% python3 -q
>>> import numpy as np
>>> np.set_printoptions(precision=2, suppress=True, linewidth=200, floatmode="fixed")
>>> X = np.load("w.npy")
>>> X
array([[-1, -3,  1, -2,  2,  1,  3,  1],
       [ 2, -1,  2, -3, -1,  2,  2, -1],
       [ 0, -3,  0,  0, -3, -2,  3,  1],
       [ 1,  3, -1,  1,  3, -1,  3,  1],
       [-1,  2, -1,  3,  2, -2,  3,  0],
       [ 2,  0,  2, -2,  0, -2,  3, -3],
       [ 2,  2,  2,  1,  0,  3,  2,  0]])
>>> U, sigma, VT = np.linalg.svd(X, full_matrices=False)
>>> np.round(VT @ VT.T, 2) + 0
array([[1.00, 0.00, 0.00, 0.00, 0.00, 0.00, 0.00],
       [0.00, 1.00, 0.00, 0.00, 0.00, 0.00, 0.00],
       [0.00, 0.00, 1.00, 0.00, 0.00, 0.00, 0.00],
       [0.00, 0.00, 0.00, 1.00, 0.00, 0.00, 0.00],
       [0.00, 0.00, 0.00, 0.00, 1.00, 0.00, 0.00],
       [0.00, 0.00, 0.00, 0.00, 0.00, 1.00, 0.00],
       [0.00, 0.00, 0.00, 0.00, 0.00, 0.00, 1.00]])
>>> print(round(float(np.sqrt((sigma ** 2).sum())), 2), round(np.linalg.norm(X), 2))
14.63 14.63
>>> np.allclose(U * sigma @ VT, X)
True
>>> W1 = np.array([[0, 2, 2, 1],
...     [1, 2, 0, 2],
...     [2, 2, 1, 1],
...     [2, 2, 2, 1],
...     [2, 0, 2, 1],
...     [2, 0, 0, 0],
...     [2, 1, 0, 2],
...     [0, 2, 0, 2]])
>>> c = np.array([-7, 3, 4, -7])
>>> hid = np.maximum(X @ W1 + c, 0)
>>> (hid > 0).mean(axis=0)
array([0.43, 0.86, 0.86, 0.43])
>>> print((hid > 0).astype(int))
[[0 0 1 0]
 [0 1 1 0]
 [0 1 0 0]
 [1 1 1 1]
 [1 1 1 1]
 [0 1 1 0]
 [1 1 1 1]]
>>> np.linalg.matrix_rank(hid)
np.int64(4)
>>> C = np.array([[-1, 2], [0, -1], [2, -1], [0, 0]])
>>> print(hid @ C)
[[  6  -3]
 [  4  -5]
 [  0  -2]
 [ 20 -17]
 [ 17 -13]
 [ 12 -10]
 [ 13  -9]]
>>> (hid @ C).round(6).argmax(axis=1)
array([0, 0, 0, 0, 0, 0, 0])
